In [1]: import numpy as np

In [2]: np.set_printoptions(precision=2, suppress=True, linewidth=100, floatmode="fixed")

In [3]: def rd(a):
   ...:     return np.round(a, 2) + 0
   ...: 

In [4]: W0 = np.load("x.npy")

In [5]: W0
Out[5]: 
array([[3, 1, 5],
       [1, 0, 0],
       [2, 1, 5]])

In [6]: rd(np.linalg.det(W0))
Out[6]: np.float64(0.0)

In [7]: np.linalg.determinant(W0)
---------------------------------------------------------------------------
AttributeError                            Traceback (most recent call last)
Cell In[7], line 1
----> 1 np.linalg.determinant(W0)

AttributeError: module 'numpy.linalg' has no attribute 'determinant'

In [8]: print((W0 + W0.T) / 2)
[[3.00 1.00 3.50]
 [1.00 0.00 0.50]
 [3.50 0.50 5.00]]

In [9]: np.allclose(W0 @ W0.T, W0.T @ W0)
Out[9]: False

In [10]: np.linalg.matrix_power(W0, 3)
Out[10]: 
array([[148,  60, 300],
       [ 20,   8,  40],
       [128,  52, 260]])

In [11]: (W0 - W0.T) / 2
Out[11]: 
array([[ 0.00,  0.00,  1.50],
       [ 0.00,  0.00, -0.50],
       [-1.50,  0.50,  0.00]])

In [12]: print(rd(np.sort(np.abs(np.linalg.eigvals(W0)))))
[0.00 0.54 7.46]

In [13]: np.argsort(-np.linalg.norm(W0, axis=0).round(6), kind="stable")[:3]
Out[13]: array([2, 0, 1])

In [14]: A2 = np.array([[1, 0, 1], [1, 1, 2], [0, 1, -1]])

In [15]: print(np.einsum("ij->j", W0))
[ 6  2 10]

In [16]: np.linalg.matrix_rank(np.vstack([W0, A2.T]))
Out[16]: np.int64(3)

In [17]: np.einsum("ik,kj->ij", W0, A2)
Out[17]: 
array([[ 4,  6,  0],
       [ 1,  0,  1],
       [ 3,  6, -1]])

In [18]: np.vstack([W0, A2.T]).shape
Out[18]: (6, 3)

In [19]: arr = np.array([[-0.61, -0.04, -0.8],
    ...:     [-0.59, -0.01, -1.05],
    ...:     [-0.93, 0.1, -1.41],
    ...:     [2.02, -0.03, 2.96],
    ...:     [4.82, -0.1, 7.24],
    ...:     [-1.06, 0.0, -1.51],
    ...:     [0.09, -0.05, 0.17],
    ...:     [4.37, -0.01, 6.59],
    ...:     [2.11, -0.03, 3.23],
    ...:     [3.02, -0.02, 4.58],
    ...:     [2.07, -0.04, 3.15],
    ...:     [1.93, 0.0, 2.98],
    ...:     [0.49, 0.07, 0.9],
    ...:     [1.32, -0.06, 2.07],
    ...:     [-1.42, -0.02, -2.15]])

In [20]: print(arr)
[[-0.61 -0.04 -0.80]
 [-0.59 -0.01 -1.05]
 [-0.93  0.10 -1.41]
 [ 2.02 -0.03  2.96]
 [ 4.82 -0.10  7.24]
 [-1.06  0.00 -1.51]
 [ 0.09 -0.05  0.17]
 [ 4.37 -0.01  6.59]
 [ 2.11 -0.03  3.23]
 [ 3.02 -0.02  4.58]
 [ 2.07 -0.04  3.15]
 [ 1.93  0.00  2.98]
 [ 0.49  0.07  0.90]
 [ 1.32 -0.06  2.07]
 [-1.42 -0.02 -2.15]]

In [21]: Xs = arr - arr.mean(axis=0)

In [22]: evecs = np.linalg.svd(Xs)[2][:1]

In [23]: A2 = Xs - Xs @ evecs.T @ evecs

In [24]: rd(np.linalg.norm(A2) / np.linalg.norm(Xs))
Out[24]: np.float64(0.02)

In [25]: print(rd(A2.std(axis=0)))
[0.04 0.04 0.02]

In [26]: np.linalg.norm(A2, axis=1).round(6).argmax()
Out[26]: np.int64(12)

In [27]: rd(np.diag(evecs.T @ evecs))
Out[27]: array([0.31, 0.00, 0.69])

In [28]: data = np.loadtxt("layer7.csv", delimiter=",")

In [29]: data
Out[29]: 
array([[-5.00,  0.00, -4.00,  0.00],
       [ 0.00, -5.00,  0.00, -4.00],
       [ 2.00,  0.00,  5.00,  0.00],
       [ 0.00, -4.00,  0.00, -1.00]])

In [30]: # splits into 2 blocks

In [31]: w, evecs = np.linalg.eig(data)

In [32]: rd(np.sort(np.linalg.eigvals(np.linalg.inv(data))))
Out[32]: array([-0.24, -0.13,  0.24,  0.68])

In [33]: np.prod(w)
Out[33]: np.float64(187.0)
